>>> import numpy as np
>>> from numpy import linalg as LA
>>> np.set_printoptions(suppress=True, linewidth=140)
>>> def tidy(a):
...     return np.round(a, 2) + 0
... 
>>> W0 = np.loadtxt("arr.csv", delimiter=",")
>>> print(W0)
[[-2.  0.  2. -3. -1.  4.  1.  5.  3. -2.  3. -5. -5.  2.  1.]
 [-2. -1.  2. -1. -5. -2.  2. -4. -2. -3.  4. -1.  2.  0.  3.]
 [ 2.  0. -1.  2. -3. -3.  2.  5.  5.  1. -5.  0. -5.  1. -1.]
 [ 0.  0.  0. -5. -2.  4.  3.  4. -1.  1. -2.  3.  4. -1. -5.]
 [ 0.  0.  0. -1.  5. -4. -2. -4.  3.  2.  4. -1. -3. -2.  1.]
 [ 0.  0.  0.  5. -2.  4. -1. -4. -5. -1. -2.  0.  5.  5. -5.]
 [ 0.  0.  0.  5.  0. -1.  4. -1.  0. -5.  0.  0.  5.  0. -4.]
 [ 0.  0.  0.  5.  5.  1.  1.  1. -5.  0.  0.  2.  0.  5. -2.]
 [ 0.  0.  0.  0.  0.  1.  5. -1.  4. -1.  2.  4. -1.  2.  1.]
 [ 0.  0.  0. -4.  0. -4.  3. -3.  1.  0. -4. -2.  5.  4.  0.]
 [ 0.  0.  0.  5.  0.  1. -2.  2.  2.  3.  2. -3. -3. -5.  4.]
 [ 0.  0.  0.  2. -3. -3. -4. -2.  4. -2. -1. -5.  0.  2.  5.]
 [ 0.  0.  0.  0.  2. -5. -3. -5. -3. -2.  2. -5.  0.  0. -3.]
 [ 0.  0.  0.  3. -5.  5.  2.  3.  1.  5.  4.  0.  0. -3. -2.]
 [ 0.  0.  0.  4.  5.  0.  4.  1.  4.  5.  5. -3. -3.  0.  5.]]
>>> U, sigma, Vh = LA.svd(W0, full_matrices=False)
>>> print(tidy(np.abs(Vh[0])))
[0.   0.   0.01 0.06 0.11 0.06 0.05 0.21 0.44 0.26 0.29 0.23 0.52 0.25 0.45]
>>> print(U.shape, sigma.shape, Vh.shape)
(15, 15) (15,) (15, 15)
>>> print((sigma > 1e-8).sum())
15
>>> print(np.allclose(U * sigma @ Vh, W0))
True
>>> print(tidy(np.sqrt((sigma ** 2).sum())), tidy(LA.norm(W0)))
42.54 42.54
>>> rng = np.random.default_rng(22)
>>> labels = rng.permutation(15)
>>> print(labels)
[ 3  7  5  6  8  1  9 14  2 13 10 12  0  4 11]
>>> out = W0[labels][:, labels]
>>> print(tidy(np.sort(np.abs(LA.eigvals(out)))))
[0.56 1.   1.15 2.17 3.56 4.18 5.71 5.71 7.42 7.42 9.11 9.11 9.51 9.86 9.86]
>>> out = W0[0, 0] * W0[1:] - np.outer(W0[1:, 0], W0[0])
>>> print(out)
[[  0.   2.   0.  -4.   8.  12.  -2.  18.  10.   2.  -2.  -8. -14.   4.  -4.]
 [  0.  -0.  -2.   2.   8.  -2.  -6. -20. -16.   2.   4.  10.  20.  -6.   0.]
 [  0.  -0.  -0.  10.   4.  -8.  -6.  -8.   2.  -2.   4.  -6.  -8.   2.  10.]
 [  0.  -0.  -0.   2. -10.   8.   4.   8.  -6.  -4.  -8.   2.   6.   4.  -2.]
 [  0.  -0.  -0. -10.   4.  -8.   2.   8.  10.   2.   4.   0. -10. -10.  10.]
 [  0.  -0.  -0. -10.   0.   2.  -8.   2.  -0.  10.  -0.   0. -10.  -0.   8.]
 [  0.  -0.  -0. -10. -10.  -2.  -2.  -2.  10.   0.  -0.  -4.   0. -10.   4.]
 [  0.  -0.  -0.   0.   0.  -2. -10.   2.  -8.   2.  -4.  -8.   2.  -4.  -2.]
 [  0.  -0.  -0.   8.   0.   8.  -6.   6.  -2.   0.   8.   4. -10.  -8.  -0.]
 [  0.  -0.  -0. -10.   0.  -2.   4.  -4.  -4.  -6.  -4.   6.   6.  10.  -8.]
 [  0.  -0.  -0.  -4.   6.   6.   8.   4.  -8.   4.   2.  10.   0.  -4. -10.]
 [  0.  -0.  -0.   0.  -4.  10.   6.  10.   6.   4.  -4.  10.   0.  -0.   6.]
 [  0.  -0.  -0.  -6.  10. -10.  -4.  -6.  -2. -10.  -8.   0.   0.   6.   4.]
 [  0.  -0.  -0.  -8. -10.  -0.  -8.  -2.  -8. -10. -10.   6.   6.  -0. -10.]]
>>> print(np.flatnonzero(~out.round(6).any(axis=1)))
[]
>>> print(LA.matrix_rank(out), LA.matrix_rank(W0))
14 15
>>> out = np.array([[-1, -1],
...     [0, -1],
...     [0, -1],
...     [0, 0],
...     [-2, 1],
...     [1, -2],
...     [-1, 2],
...     [-2, -2],
...     [-2, 2],
...     [-2, 2],
...     [-2, -2],
...     [0, -1],
...     [2, -1],
...     [0, 1],
...     [-2, -2]])
>>> print(LA.matrix_rank(W0 @ out))
2
>>> print(out.T @ W0.T)
[[-23.  16. -21.  19. -30.  53.  25.   2. -16.  15. -29.  -1.  16.  -9. -60.]
 [-11. -13.  26.  -6.  19.  -2.   5.   0.   9.  31. -11.   2.  13. -12.  15.]]
>>> print(np.einsum("ik,kj->ij", W0, out))
[[-23. -11.]
 [ 16. -13.]
 [-21.  26.]
 [ 19.  -6.]
 [-30.  19.]
 [ 53.  -2.]
 [ 25.   5.]
 [  2.   0.]
 [-16.   9.]
 [ 15.  31.]
 [-29. -11.]
 [ -1.   2.]
 [ 16.  13.]
 [ -9. -12.]
 [-60.  15.]]
>>> print(np.einsum("ij,ij->i", W0, W0))
[137. 102. 134. 127. 106. 167. 109. 111.  70. 112. 110. 117. 114. 127. 167.]
>>> print(np.vstack([W0, out.T]).shape)
(17, 15)
>>> labels = rng.integers(0, 2, 13)
>>> data = (labels[:, None] == labels) * -2 + np.eye(13)
>>> print(data)
[[-1.  0. -2. -2. -2.  0. -2.  0.  0. -2. -2. -2.  0.]
 [ 0. -1.  0.  0.  0. -2.  0. -2. -2.  0.  0.  0. -2.]
 [-2.  0. -1. -2. -2.  0. -2.  0.  0. -2. -2. -2.  0.]
 [-2.  0. -2. -1. -2.  0. -2.  0.  0. -2. -2. -2.  0.]
 [-2.  0. -2. -2. -1.  0. -2.  0.  0. -2. -2. -2.  0.]
 [ 0. -2.  0.  0.  0. -1.  0. -2. -2.  0.  0.  0. -2.]
 [-2.  0. -2. -2. -2.  0. -1.  0.  0. -2. -2. -2.  0.]
 [ 0. -2.  0.  0.  0. -2.  0. -1. -2.  0.  0.  0. -2.]
 [ 0. -2.  0.  0.  0. -2.  0. -2. -1.  0.  0.  0. -2.]
 [-2.  0. -2. -2. -2.  0. -2.  0.  0. -1. -2. -2.  0.]
 [-2.  0. -2. -2. -2.  0. -2.  0.  0. -2. -1. -2.  0.]
 [-2.  0. -2. -2. -2.  0. -2.  0.  0. -2. -2. -1.  0.]
 [ 0. -2.  0.  0.  0. -2.  0. -2. -2.  0.  0.  0. -1.]]
>>> print(tidy(np.sort(LA.eigvals(data).real)))
[-15.  -9.   1.   1.   1.   1.   1.   1.   1.   1.   1.   1.   1.]
>>> print(np.flatnonzero(LA.matrix_power((data != 0) + (data.T != 0) + np.eye(13), 13)[7]))
[ 1  5  7  8 12]
>>> O, evecs = LA.qr(data[:, :12])[0], LA.qr(data[:, 12:])[0]
>>> sigma = LA.svd(O.T @ evecs, compute_uv=False)
>>> print(tidy(sigma))
[0.96]
>>> print((sigma > 0.9).sum())
1
>>> X = np.loadtxt("dump.csv", delimiter=",")
>>> print(X)
[[ 0.  0.  0.  0.]
 [ 0.  0.  0.  0.]
 [ 0.  0.  0.  0.]
 [ 1. -2.  2. -1.]
 [ 0.  0.  0.  0.]
 [ 0.  0.  0.  0.]
 [-2. -1.  1.  1.]
 [ 0.  0.  0.  0.]
 [ 2. -1.  1.  1.]
 [ 2. -1.  1.  1.]
 [ 0.  0.  0.  0.]
 [ 0.  0.  0.  0.]
 [-2.  1. -2. -1.]
 [ 0.  0.  0.  0.]
 [ 0.  0.  0.  0.]
 [ 0.  0.  0.  0.]
 [-2. -1.  1.  1.]
 [ 0.  0.  0.  0.]
 [ 1. -2.  2. -1.]
 [-2.  1. -2. -1.]
 [ 1. -2.  2. -1.]
 [-2.  1. -2. -1.]
 [ 2. -1.  1.  1.]
 [ 1. -2.  2. -1.]
 [ 1. -2.  1. -1.]
 [-2.  1. -2. -1.]
 [ 0.  0.  0.  0.]
 [ 0.  0.  0.  0.]
 [ 0.  0.  0.  0.]
 [ 2. -1.  1.  1.]
 [ 0.  0.  0.  0.]
 [ 1. -2.  2. -1.]
 [ 0. -2.  2.  2.]
 [-4.  0. -1.  0.]
 [-2.  1. -2. -1.]
 [ 0.  0.  0.  0.]]
>>> # rows 0 and 1 are equal
>>> vec = np.array([5, -1, 5, 4])
>>> a = np.maximum(X @ vec, 0)
>>> print(tidy(np.tanh(X @ vec)))
[ 0.  0.  0.  1.  0.  0.  0.  0.  1.  1.  0.  0. -1.  0.  0.  0.  0.  0.  1. -1.  1. -1.  1.  1.  1. -1.  0.  0.  0.  1.  0.  1.  1. -1.
 -1.  0.]
>>> print(np.flatnonzero(a > 1e-9))
[ 3  8  9 18 20 22 23 24 29 31 32]
>>> print(X.T @ a)
[ 233. -266.  258.   47.]
>>> labels = X[:, 3] > np.median(X[:, 3])
>>> f = X[labels].mean(axis=0) - X[~labels].mean(axis=0)
>>> print(labels.astype(int))
[0 0 0 0 0 0 1 0 1 1 0 0 0 0 0 0 1 0 0 0 0 0 1 0 0 0 0 0 0 1 0 0 1 0 0 0]
>>> print(tidy((((X - X.mean(axis=0)) @ f > 0) == labels).mean()))
0.83
>>> proj = X @ LA.solve(X.T @ X, X.T)
>>> print(tidy(np.diag(proj)))
[0.   0.   0.   0.18 0.   0.   0.27 0.   0.18 0.18 0.   0.   0.15 0.   0.   0.   0.27 0.   0.18 0.15 0.18 0.15 0.18 0.18 0.38 0.15 0.
 0.   0.   0.18 0.   0.18 0.37 0.35 0.15 0.  ]
>>> print(tidy(proj @ X[:, 1]))
[ 0.  0.  0. -2.  0.  0. -1.  0. -1. -1.  0.  0.  1.  0.  0.  0. -1.  0. -2.  1. -2.  1. -1. -2. -2.  1.  0.  0.  0. -1.  0. -2. -2.  0.
  1.  0.]
>>> print(tidy(np.trace(proj)))
4.0
>>> print(LA.matrix_rank(np.eye(36) - proj))
32
>>> feats = np.load("mat.npy")
>>> print(feats)
[[-4 -1  3  0  2 -3 -2  1  0  2  2  0]
 [-1  4 -2  1  2  4 -2 -3 -3  0 -2 -1]
 [ 3 -2  0 -1  0  0 -3  2 -3  1 -1  0]
 [ 0  1 -1  2  1 -2 -2  2 -2 -2  3 -2]
 [ 2  2  0  1  4  0  2  1 -2  0  2 -3]
 [-3  4  0 -2  0 -2  2  1  0  1  0  0]
 [-2 -2 -3 -2  2  2  2 -3  3 -2  0 -2]
 [ 1 -3  2  2  1  1 -3  4 -1  1  4 -1]
 [ 0 -3 -3 -2 -2  0  3 -1  0 -2 -4  3]
 [ 2  0  1 -2  0  1 -2  1 -2 -4 -1  4]
 [ 2 -2 -1  3  2  0  0  4 -4 -1  4  1]
 [ 0 -1  0 -2 -3  0 -2 -1  3  4  1  4]]
>>> theta = np.radians(72)
>>> r_ = np.eye(12)
>>> r_[2, 2] = r_[8, 8] = np.cos(theta)
>>> r_[2, 8], r_[8, 2] = -np.sin(theta), np.sin(theta)
>>> print(tidy(r_))
[[ 1.    0.    0.    0.    0.    0.    0.    0.    0.    0.    0.    0.  ]
 [ 0.    1.    0.    0.    0.    0.    0.    0.    0.    0.    0.    0.  ]
 [ 0.    0.    0.31  0.    0.    0.    0.    0.   -0.95  0.    0.    0.  ]
 [ 0.    0.    0.    1.    0.    0.    0.    0.    0.    0.    0.    0.  ]
 [ 0.    0.    0.    0.    1.    0.    0.    0.    0.    0.    0.    0.  ]
 [ 0.    0.    0.    0.    0.    1.    0.    0.    0.    0.    0.    0.  ]
 [ 0.    0.    0.    0.    0.    0.    1.    0.    0.    0.    0.    0.  ]
 [ 0.    0.    0.    0.    0.    0.    0.    1.    0.    0.    0.    0.  ]
 [ 0.    0.    0.95  0.    0.    0.    0.    0.    0.31  0.    0.    0.  ]
 [ 0.    0.    0.    0.    0.    0.    0.    0.    0.    1.    0.    0.  ]
 [ 0.    0.    0.    0.    0.    0.    0.    0.    0.    0.    1.    0.  ]
 [ 0.    0.    0.    0.    0.    0.    0.    0.    0.    0.    0.    1.  ]]
>>> out = feats @ r_.T
>>> print(np.allclose(LA.norm(feats, axis=1), LA.norm(out, axis=1)))
True
>>> print(tidy(np.abs(out - feats).max(axis=0)))
[0.   0.   4.5  0.   0.   0.   0.   0.   4.93 0.   0.   0.  ]
>>> print(tidy(LA.svd(feats, compute_uv=False)), tidy(LA.svd(out, compute_uv=False)))
[14.44 11.15 10.38  8.12  7.04  5.55  4.5   4.28  3.97  3.38  2.33  0.11] [14.44 11.15 10.38  8.12  7.04  5.55  4.5   4.28  3.97  3.38  2.33  0.11]
>>> print(tidy(LA.det(r_)), tidy(np.trace(r_)))
1.0 10.62
